% python3 -q
>>> import numpy as np
>>> import numpy.linalg as la
>>> np.set_printoptions(precision=1, suppress=True, linewidth=100, floatmode="fixed")
>>> def tidy(a):
...     return np.round(a, 1) + 0
... 
>>> f = np.array([2, 2, 3, 3]) + 0.5
>>> E = np.outer(f, f) / (f @ f)
>>> tidy(E)
array([[0.2, 0.2, 0.2, 0.2],
       [0.2, 0.2, 0.2, 0.2],
       [0.2, 0.2, 0.3, 0.3],
       [0.2, 0.2, 0.3, 0.3]])
>>> tidy(E @ E)
array([[0.2, 0.2, 0.2, 0.2],
       [0.2, 0.2, 0.2, 0.2],
       [0.2, 0.2, 0.3, 0.3],
       [0.2, 0.2, 0.3, 0.3]])
>>> tidy((E + E.T) / 2)
array([[0.2, 0.2, 0.2, 0.2],
       [0.2, 0.2, 0.2, 0.2],
       [0.2, 0.2, 0.3, 0.3],
       [0.2, 0.2, 0.3, 0.3]])
>>> (E - E.T) / 2
array([[0.0, 0.0, 0.0, 0.0],
       [0.0, 0.0, 0.0, 0.0],
       [0.0, 0.0, 0.0, 0.0],
       [0.0, 0.0, 0.0, 0.0]])
>>> tidy(np.abs(la.eigvals(E)).max())
np.float64(1.0)
>>> np.trace(E)
np.float64(1.0)
>>> tidy(la.matrix_power(E, 2))
array([[0.2, 0.2, 0.2, 0.2],
       [0.2, 0.2, 0.2, 0.2],
       [0.2, 0.2, 0.3, 0.3],
       [0.2, 0.2, 0.3, 0.3]])
>>> Y = E / la.norm(E, axis=1, keepdims=True)
>>> C2 = Y @ Y.T
>>> np.argwhere(np.triu(np.abs(C2) > 0.95, 1))
array([[0, 1],
       [0, 2],
       [0, 3],
       [1, 2],
       [1, 3],
       [2, 3]])
>>> C2
array([[1.0, 1.0, 1.0, 1.0],
       [1.0, 1.0, 1.0, 1.0],
       [1.0, 1.0, 1.0, 1.0],
       [1.0, 1.0, 1.0, 1.0]])
>>> C2[0]
array([1.0, 1.0, 1.0, 1.0])
>>> (C2 - 2 * np.eye(4)).round(6).argmax(axis=1)
array([1, 0, 0, 0])
>>> x = np.array([0, 0, 2, 2])
>>> h1 = np.maximum(E @ x, 0)
>>> tidy(h1)
array([0.9, 0.9, 1.3, 1.3])
>>> tidy(E * (h1 > 1e-9)[:, None])
array([[0.2, 0.2, 0.2, 0.2],
       [0.2, 0.2, 0.2, 0.2],
       [0.2, 0.2, 0.3, 0.3],
       [0.2, 0.2, 0.3, 0.3]])
>>> rng = np.random.default_rng(45)
>>> labels = rng.permutation(4)
>>> labels
array([2, 3, 1, 0])
>>> Y = E[labels][:, labels]
>>> tidy(np.sort(np.abs(la.eigvals(Y))))
array([0.0, 0.0, 0.0, 1.0])
>>> tidy(la.det(Y)), tidy(la.det(E[labels]))
(np.float64(0.0), np.float64(0.0))
>>> tidy(Y)
array([[0.3, 0.3, 0.2, 0.2],
       [0.3, 0.3, 0.2, 0.2],
       [0.2, 0.2, 0.2, 0.2],
       [0.2, 0.2, 0.2, 0.2]])
>>> tidy(np.sort(np.abs(la.eigvals(Y))))
array([0.0, 0.0, 0.0, 1.0])
>>> tidy(la.matrix_power(Y, 4))
array([[0.3, 0.3, 0.2, 0.2],
       [0.3, 0.3, 0.2, 0.2],
       [0.2, 0.2, 0.2, 0.2],
       [0.2, 0.2, 0.2, 0.2]])
>>> Y.inv()
Traceback (most recent call last):
  File "<python-input-32>", line 1, in <module>
    Y.inv()
    ^^^^^
AttributeError: 'numpy.ndarray' object has no attribute 'inv'
>>> tidy(np.abs(la.eigvals(Y)).max())
np.float64(1.0)
>>> m1 = np.array([[-2, 3, -6, 9], [-4, -1, -12, -3], [2, -3, -4, 6], [4, 1, -8, -2]])
>>> m1
array([[ -2,   3,  -6,   9],
       [ -4,  -1, -12,  -3],
       [  2,  -3,  -4,   6],
       [  4,   1,  -8,  -2]])
>>> W = np.array([[2, 1, 2, 3, 1], [1, 2, 2, 0, 3], [2, 3, 1, 0, 0], [2, 2, 0, 0, 3]])
>>> beta = np.array([3, 5, 5, 2, -4])
>>> H = np.maximum(m1 @ W + beta, 0)
>>> H
array([[ 8,  9,  1,  0, 30],
       [ 0,  0,  0,  0,  0],
       [ 8,  1,  0,  8,  7],
       [ 0,  0,  7, 14,  0]])
>>> W2 = np.array([[2, 3, 1], [3, 0, 3], [3, 2, 0], [3, 0, 3], [0, 1, 1]])
>>> H @ W2
array([[46, 56, 65],
       [ 0,  0,  0],
       [43, 31, 42],
       [63, 14, 42]])
>>> (H @ W2).round(6).argmax(axis=1)
array([2, 0, 0, 0])
>>> ang = np.radians(135)
>>> Rm = np.eye(5)
>>> Rm[2, 2] = Rm[3, 3] = np.cos(ang)
>>> Rm[2, 3], Rm[3, 2] = -np.sin(ang), np.sin(ang)
>>> tidy(Rm)
array([[ 1.0,  0.0,  0.0,  0.0,  0.0],
       [ 0.0,  1.0,  0.0,  0.0,  0.0],
       [ 0.0,  0.0, -0.7, -0.7,  0.0],
       [ 0.0,  0.0,  0.7, -0.7,  0.0],
       [ 0.0,  0.0,  0.0,  0.0,  1.0]])
>>> Y = H @ Rm.T
>>> np.allclose(la.norm(H, axis=1), la.norm(Y, axis=1))
True
>>> tidy(np.abs(Y - H).max(axis=0))
array([ 0.0,  0.0, 21.8, 18.9,  0.0])
>>> tidy(Y)
array([[  8.0,   9.0,  -0.7,   0.7,  30.0],
       [  0.0,   0.0,   0.0,   0.0,   0.0],
       [  8.0,   1.0,  -5.7,  -5.7,   7.0],
       [  0.0,   0.0, -14.8,  -4.9,   0.0]])
>>> tidy(la.svd(H, compute_uv=False)), tidy(la.svd(Y, compute_uv=False))
(array([33.6, 17.3,  6.3,  0.0]), array([33.6, 17.3,  6.3,  0.0]))
